% ipython --no-banner

In [1]: import numpy as np

In [2]: from numpy import linalg as LA

In [3]: np.set_printoptions(precision=3, suppress=True, linewidth=160, legacy="1.25")

In [4]: K = np.load("out5.npy")

In [5]: K
Out[5]: 
array([[-5,  1, -4, -5,  0,  0,  1,  5,  1,  4,  1, -4, -2,  4, -3],
       [ 0, -5,  1, -1,  1,  1, -1,  0,  5, -4,  1, -3, -4, -4, -2],
       [ 0,  0,  4,  4,  4,  4, -5, -2,  5, -5, -2, -1,  3,  3,  0],
       [ 0,  0,  0, -2,  1,  2,  4,  4,  1, -1, -2,  5, -2, -2,  1],
       [ 0,  0,  0,  0, -1,  4,  0, -1,  3, -3,  2,  5, -3,  4, -1],
       [ 0,  0,  0,  0,  0,  5,  2,  1, -3, -3,  5, -3, -1, -5,  0],
       [ 0,  0,  0,  0,  0,  0, -2,  1,  1,  2,  1,  3,  3, -3, -4],
       [ 0,  0,  0,  0,  0,  0,  0, -5,  1,  5,  5, -4,  4,  0,  3],
       [ 0,  0,  0,  0,  0,  0,  0,  0, -2,  3, -5,  1,  2, -5,  3],
       [ 0,  0,  0,  0,  0,  0,  0,  0,  0, -1,  2,  4, -4,  1, -3],
       [ 0,  0,  0,  0,  0,  0,  0,  0,  0,  0,  5,  1, -2,  3,  4],
       [ 0,  0,  0,  0,  0,  0,  0,  0,  0,  0,  0,  3, -4,  0, -3],
       [ 0,  0,  0,  0,  0,  0,  0,  0,  0,  0,  0,  0,  0,  3,  2],
       [ 0,  0,  0,  0,  0,  0,  0,  0,  0,  0,  0,  0,  0,  1, -5],
       [ 0,  0,  0,  0,  0,  0,  0,  0,  0,  0,  0,  0,  0,  0,  3]])

In [6]: # triangular: eigenvalues sit on the diagonal

In [7]: np.prod(np.diag(K)), round(LA.det(K), 3)
Out[7]: (0, 0.0)

In [8]: print(LA.matrix_rank(K - K[0, 0] * np.eye(15)))
14

In [9]: r0, g = K[6], K[11]

In [10]: r0 @ r0
Out[10]: 54

In [11]: r0 @ g
Out[11]: 9

In [12]: p = (r0 @ g) / (r0 @ r0) * r0

In [13]: round(float((g - p) @ r0), 3)
Out[13]: -0.0

In [14]: round(LA.norm(r0 + g) ** 2 + LA.norm(r0 - g) ** 2, 3)
Out[14]: 176.0

In [15]: LA.matrix_rank(np.outer(r0, g))
Out[15]: 1

In [16]: data = np.load("m.npy")

In [17]: print(data)
[[ 3.754  0.839 -4.639 -0.945  2.086  0.278  2.61   0.826 -2.678]
 [-2.451  3.124  2.735 -0.212 -2.366  1.994 -0.992  2.569  0.045]
 [ 0.982  4.763  0.876  0.512 -1.919  5.491  1.049  6.979 -4.639]
 [ 0.58   6.509 -5.111 -7.02   1.985 -3.375  3.699  0.337 -0.339]
 [ 3.055 -1.84  -4.327 -1.366  3.446 -2.809  1.681 -3.105 -0.381]
 [ 1.469 -0.521  1.448  3.653 -0.53   4.042 -0.927  3.744 -3.119]
 [-0.868 -2.119  0.353 -0.034  0.722 -1.672 -0.546 -2.585  2.359]
 [ 3.778 -3.256 -4.923 -1.556  3.453 -2.829  2.147 -3.93  -0.009]
 [-1.514 -4.241  2.564  2.638 -1.253 -0.246 -2.125 -2.341  2.306]
 [ 0.377 -4.379  1.928  3.213 -0.344  1.135 -1.274 -1.165  0.727]
 [ 1.133 -2.554 -3.322 -1.381  3.133 -4.41   0.926 -5.307  2.742]
 [ 2.44   0.655 -1.758  0.444  0.717  1.87   1.441  2.089 -2.487]
 [ 1.504 -0.286  2.148  2.862 -0.843  4.525 -0.259  3.672 -3.275]
 [-2.462 -5.602  0.65   0.44   1.256 -5.063 -1.698 -7.369  5.299]
 [ 2.675 -5.077 -2.655  1.539  2.489 -1.683  1.165 -3.274 -0.248]
 [ 3.37   3.947 -2.518 -1.711  0.794  2.02   2.757  3.574 -4.631]
 [-4.314  0.318  6.061  2.574 -3.419  3.485 -2.961  2.551  1.881]
 [-2.152 -1.373  4.801  3.695 -2.778  2.884 -2.273  1.303  0.789]
 [-0.017  0.002 -0.291 -0.279 -0.006  0.009 -0.623 -0.101 -0.118]
 [ 4.011 -0.952 -5.272 -1.688  3.544 -1.674  2.678 -1.037 -1.801]
 [-1.722  5.379 -1.241 -4.372 -0.62  -0.98   0.48   1.722 -0.199]
 [-3.034 -0.042  0.081 -2.214 -0.14  -2.756 -0.13  -2.499  3.34 ]
 [-1.468  6.096 -0.995 -3.819 -0.364 -0.546  0.742  1.799  0.202]
 [-1.235  2.991 -2.721 -4.963  1.527 -4.311  1.44  -2.97   2.023]
 [-2.426 -6.777  4.782  5.277 -1.532  0.572 -3.295 -2.422  3.243]
 [ 0.35  -1.037 -2.112 -2.378  2.76  -2.682  0.143 -2.673  1.825]
 [ 1.396 -3.869  0.943  2.271  0.349  1.252 -0.834 -0.465 -0.674]
 [-3.172 -2.144  1.852 -0.743 -0.807 -2.959 -2.029 -4.293  4.61 ]
 [-4.789  2.718  2.808 -1.396 -2.062 -0.992 -2.197 -0.386  3.575]
 [ 1.364  5.209  0.574  0.502 -1.84   5.097  0.788  6.416 -4.425]
 [-1.164  0.109 -0.294 -2.27   0.226 -2.562  0.207 -2.77   2.229]
 [ 4.132 -1.285 -4.114 -0.242  2.793 -0.02   1.809  0.292 -2.641]
 [ 4.731 -2.818 -4.202  1.035  3.034 -0.672  2.224 -0.653 -2.522]
 [-2.683  0.532  0.578 -1.307  0.011 -3.148 -1.099 -2.876  3.701]
 [-2.274 -5.669  5.113  6.394 -2.856  4.02  -3.223  0.808  0.588]
 [ 2.755  3.536 -0.408  0.831 -0.566  5.018  0.96   5.716 -5.316]
 [ 3.659  2.882 -3.741 -1.795  1.844  0.549  2.558  1.642 -3.371]
 [-3.059  1.328  2.62  -0.007 -1.757  0.264 -1.13  -0.208  1.477]]

In [18]: LA.lstsq(K[:-1].T, K[-1])[2]
Out[18]: 14

In [19]: vec = np.array([4, 3, 0, 1, 0, 1, 5, 4, 2])

In [20]: y = data @ vec

In [21]: np.round(LA.lstsq(data, y)[0], 3) + 0
Out[21]: array([4., 3., 0., 1., 0., 1., 5., 4., 2.])

In [22]: rng = np.random.default_rng(76)

In [23]: y = y + 0.1 * rng.normal(size=38)

In [24]: y
Out[24]: 
array([ 27.807,   6.931,  48.201,  30.668,  -2.145,  15.955, -19.824,  -3.901, -31.625, -17.013, -20.124,  24.672,  19.421, -58.72 , -12.318,  44.445, -11.096,
       -10.767,  -3.94 ,  15.347,  12.939, -21.229,  19.329,  -5.907, -43.825, -13.119,  -9.955, -40.81 , -18.67 ,  47.398, -14.762,  17.528,  14.269, -23.144,
       -27.53 ,  44.457,  34.545, -11.551])

In [25]: coef, *_ = LA.lstsq(data, y)

In [26]: coef
Out[26]: array([ 4.036,  2.954, -0.039,  0.932, -0.089,  0.988,  4.938,  4.032,  2.006])

In [27]: Uu, s, Vt = LA.svd(data, full_matrices=False)

In [28]: s
Out[28]: array([32.711, 31.889, 22.912,  2.245,  2.016,  1.95 ,  1.625,  1.378,  1.107])

In [29]: np.round(Uu.T @ data @ Vt.T, 3) + 0
Out[29]: 
array([[32.711,  0.   ,  0.   ,  0.   ,  0.   ,  0.   ,  0.   ,  0.   ,  0.   ],
       [ 0.   , 31.889,  0.   ,  0.   ,  0.   ,  0.   ,  0.   ,  0.   ,  0.   ],
       [ 0.   ,  0.   , 22.912,  0.   ,  0.   ,  0.   ,  0.   ,  0.   ,  0.   ],
       [ 0.   ,  0.   ,  0.   ,  2.245,  0.   ,  0.   ,  0.   ,  0.   ,  0.   ],
       [ 0.   ,  0.   ,  0.   ,  0.   ,  2.016,  0.   ,  0.   ,  0.   ,  0.   ],
       [ 0.   ,  0.   ,  0.   ,  0.   ,  0.   ,  1.95 ,  0.   ,  0.   ,  0.   ],
       [ 0.   ,  0.   ,  0.   ,  0.   ,  0.   ,  0.   ,  1.625,  0.   ,  0.   ],
       [ 0.   ,  0.   ,  0.   ,  0.   ,  0.   ,  0.   ,  0.   ,  1.378,  0.   ],
       [ 0.   ,  0.   ,  0.   ,  0.   ,  0.   ,  0.   ,  0.   ,  0.   ,  1.107]])

In [30]: np.round(np.sqrt((s ** 2).sum()), 3), round(LA.norm(data), 3)
Out[30]: (51.288, 51.288)

In [31]: (s > 1e-8).sum()
Out[31]: 9

In [32]: np.allclose(Uu * s @ Vt, data)
Out[32]: True
